% python3 -q
>>> import numpy as np
>>> np.set_printoptions(suppress=True, linewidth=160)
>>> M = np.load("layer16.npy")
>>> M
array([[ 1.3 , -0.66, -1.34,  0.57, -2.54],
       [ 4.17,  0.14, -0.45,  0.54, -2.99],
       [-9.94,  0.09,  2.27, -1.33,  8.11],
       [12.48, -0.09,  1.63, -0.47, -6.99]])
>>> Y = np.array([[-3, -1], [1, 2], [-3, 1], [-1, 3], [-2, -1]])
>>> np.round(np.einsum("ij,ij->i", M, M), 2)
array([ 10.7 ,  26.84, 171.51, 207.5 ])
>>> np.vstack([M, Y.T]).shape
(6, 5)
>>> np.round(Y.T @ M.T, 2)
array([[  3.97,  -5.58,   8.21, -27.97],
       [  0.29,   0.27,   0.29,  -5.45]])
>>> np.round(M @ Y, 2)
array([[  3.97,   0.29],
       [ -5.58,   0.27],
       [  8.21,   0.29],
       [-27.97,  -5.45]])
>>> np.round(np.einsum("ik,kj->ij", M, Y), 2)
array([[  3.97,   0.29],
       [ -5.58,   0.27],
       [  8.21,   0.29],
       [-27.97,  -5.45]])
>>> np.round(np.einsum("ik,kj->ji", M, Y), 2)
array([[  3.97,  -5.58,   8.21, -27.97],
       [  0.29,   0.27,   0.29,  -5.45]])
>>> np.round(np.linalg.norm(M, 2), 2)
np.float64(20.0)
>>> round(np.linalg.norm(M[0] - M[3]), 2)
np.float64(12.45)
>>> round(float(np.linalg.norm(M, "nuc")), 2)
24.96
>>> round(np.linalg.norm(M, 1), 2), round(float(np.linalg.norm(M, np.inf)), 2)
(np.float64(27.89), 21.74)
>>> np.round(np.linalg.norm(M, axis=0), 2)
array([16.54,  0.69,  3.13,  1.61, 11.4 ])
>>> np.round(M[0] @ M[3], 2)
np.float64(31.59)
>>> u, r1 = M[2], M[3]
>>> round(u @ u, 2)
np.float64(171.51)
>>> p = (u @ r1) / (u @ u) * u
>>> p.round(2)
array([10.22, -0.09, -2.34,  1.37, -8.34])
>>> Y = np.array([[-5, -2], [-5, -2], [1, -5]])
>>> K = np.tile(Y, (2, 3))
>>> K
array([[-5, -2, -5, -2, -5, -2],
       [-5, -2, -5, -2, -5, -2],
       [ 1, -5,  1, -5,  1, -5],
       [-5, -2, -5, -2, -5, -2],
       [-5, -2, -5, -2, -5, -2],
       [ 1, -5,  1, -5,  1, -5]])
>>> # columns 0 and 2 are equal
>>> np.allclose(K[:-1].T @ np.linalg.lstsq(K[:-1].T, K[-1])[0], K[-1])
True
>>> np.linalg.lstsq(K[:-1].T, K[-1])[2]
np.int32(2)
>>> np.unique(K.round(6), axis=0).shape
(2, 6)
>>> np.round(np.trace(np.linalg.pinv(K) @ K), 2)
np.float64(2.0)
>>> (K - K.T) / 2
array([[ 0. ,  1.5, -3. ,  1.5,  0. , -1.5],
       [-1.5,  0. ,  0. ,  0. , -1.5,  1.5],
       [ 3. ,  0. ,  0. ,  0. ,  3. , -3. ],
       [-1.5,  0. ,  0. ,  0. , -1.5,  1.5],
       [ 0. ,  1.5, -3. ,  1.5,  0. , -1.5],
       [ 1.5, -1.5,  3. , -1.5,  1.5,  0. ]])
>>> np.allclose(K, K.T)
False
>>> K @ K
array([[63, 63, 63, 63, 63, 63],
       [63, 63, 63, 63, 63, 63],
       [36, 36, 36, 36, 36, 36],
       [63, 63, 63, 63, 63, 63],
       [63, 63, 63, 63, 63, 63],
       [36, 36, 36, 36, 36, 36]])
>>> np.round(np.linalg.det(K), 2)
np.float64(0.0)
>>> np.linalg.matrix_power(K, 4)
array([[20412, 20412, 20412, 20412, 20412, 20412],
       [20412, 20412, 20412, 20412, 20412, 20412],
       [11664, 11664, 11664, 11664, 11664, 11664],
       [20412, 20412, 20412, 20412, 20412, 20412],
       [20412, 20412, 20412, 20412, 20412, 20412],
       [11664, 11664, 11664, 11664, 11664, 11664]])
>>> (K + K.T) / 2
array([[-5. , -3.5, -2. , -3.5, -5. , -0.5],
       [-3.5, -2. , -5. , -2. , -3.5, -3.5],
       [-2. , -5. ,  1. , -5. , -2. , -2. ],
       [-3.5, -2. , -5. , -2. , -3.5, -3.5],
       [-5. , -3.5, -2. , -3.5, -5. , -0.5],
       [-0.5, -3.5, -2. , -3.5, -0.5, -5. ]])
>>> left, sig, VT = np.linalg.svd(K)
>>> sig.round(2) + 0
array([18.89, 12.13,  0.  ,  0.  ,  0.  ,  0.  ])
>>> Y = left[:, :2] @ np.diag(sig[:2]) @ VT[:2]
>>> Y.round(2)
array([[-5., -2., -5., -2., -5., -2.],
       [-5., -2., -5., -2., -5., -2.],
       [ 1., -5.,  1., -5.,  1., -5.],
       [-5., -2., -5., -2., -5., -2.],
       [-5., -2., -5., -2., -5., -2.],
       [ 1., -5.,  1., -5.,  1., -5.]])
>>> round(np.linalg.norm(K - Y, 2), 2), round(sig[2], 2)
(np.float64(0.0), np.float64(0.0))
>>> round(np.abs(K - Y).max(), 2)
np.float64(0.0)
>>> round(np.linalg.norm(K - Y) / np.linalg.norm(K), 2)
np.float64(0.0)
>>> np.linalg.cond(K) > 100
np.True_
>>> round(float(np.linalg.norm(K, 2) / np.linalg.norm(K)), 2)
0.84
>>> np.argsort(-np.linalg.norm(K, axis=0).round(6), kind="stable")[:3]
array([0, 2, 4])
>>> E = np.loadtxt("block19.csv", delimiter=",")
>>> E.round(2)
array([[-0.25,  0.59, -0.77],
       [ 0.55, -0.57, -0.61],
       [-0.8 , -0.57, -0.19]])
>>> # columns are unit length and at right angles
>>> E.shape
(3, 3)
>>> np.round(E.sum(axis=0), 2)
array([-0.49, -0.55, -1.57])
>>> round(float(np.abs(E).max()), 2)
0.8
>>> np.linalg.matrix_rank(E)
np.int64(3)
>>> np.round(E - E[0], 2)
array([[ 0.  ,  0.  ,  0.  ],
       [ 0.8 , -1.16,  0.16],
       [-0.55, -1.16,  0.58]])
>>> np.round(np.linalg.norm(E), 2)
np.float64(1.73)
>>> np.count_nonzero(E)
np.int64(9)
>>> np.round(E.sum(axis=1), 2)
array([-0.43, -0.63, -1.56])
>>> m1 = np.loadtxt("mat.csv", delimiter=",")
>>> m1
array([[ 0.66,  0.6 ,  0.62, -2.45],
       [ 1.99,  0.99, -1.43, -3.75],
       [ 2.03,  1.85, -2.06, -1.02],
       [ 0.11,  3.21, -1.35,  2.69],
       [ 1.15,  2.61, -0.83, -0.91],
       [ 1.92,  2.06,  0.4 , -1.33],
       [ 0.8 ,  1.84,  0.14, -1.25],
       [ 0.28,  2.45,  1.04, -1.77],
       [ 0.68,  3.27, -0.7 ,  1.38],
       [ 2.02, -1.03, -1.55, -3.59],
       [ 3.58,  0.91, -1.25, -1.22],
       [-1.69,  2.18,  0.67,  3.12],
       [ 4.2 ,  3.19, -0.86, -2.95],
       [ 3.63,  1.48,  0.18, -1.96],
       [ 3.74,  1.92, -0.86, -1.61],
       [ 0.57,  0.04, -0.33, -1.64],
       [ 1.06,  3.42, -0.54, -1.45],
       [-0.91,  3.37,  0.46,  0.94],
       [ 2.8 ,  1.89, -0.22, -0.76],
       [-0.49,  4.08, -0.83,  1.88],
       [ 4.53,  3.62, -2.67, -2.81],
       [ 1.97,  1.56, -0.85, -1.93],
       [ 3.73,  2.71, -2.42, -2.19],
       [ 4.23,  1.52, -0.49, -2.11]])
>>> Y = m1 / np.sqrt((m1 ** 2).mean(axis=1, keepdims=True))
>>> Y[17].round(2)
array([-0.5 ,  1.85,  0.25,  0.52])
>>> F = np.load("out7.npy")
>>> F
array([[1.  , 0.5 , 0.25, 0.12],
       [0.5 , 1.  , 0.5 , 0.25],
       [0.25, 0.5 , 1.  , 0.5 ],
       [0.12, 0.25, 0.5 , 1.  ]])
>>> # equal to its transpose
>>> O, evecs = np.linalg.qr(F[:, :2])[0], np.linalg.qr(F[:, 2:])[0]
>>> sig = np.linalg.svd(O.T @ evecs, compute_uv=False)
>>> sig.round(2)
array([0.82, 0.07])
>>> np.round(np.linalg.norm(O @ O.T - evecs @ evecs.T, 2), 2)
np.float64(1.0)
>>> C2 = np.cov(m1, rowvar=False)
>>> C2.round(2)
array([[ 3.05, -0.31, -0.88, -2.18],
       [-0.31,  1.49, -0.09,  1.12],
       [-0.88, -0.09,  0.95,  0.46],
       [-2.18,  1.12,  0.46,  3.38]])
>>> np.round(np.median(m1, axis=0), 2)
array([ 1.94,  1.99, -0.76, -1.53])
>>> np.round(np.corrcoef(m1.T), 2)
array([[ 1.  , -0.15, -0.52, -0.68],
       [-0.15,  1.  , -0.07,  0.5 ],
       [-0.52, -0.07,  1.  ,  0.26],
       [-0.68,  0.5 ,  0.26,  1.  ]])
>>> C2.shape
(4, 4)
>>> np.argsort(-m1.std(axis=0).round(6), kind="stable")
array([3, 0, 1, 2])
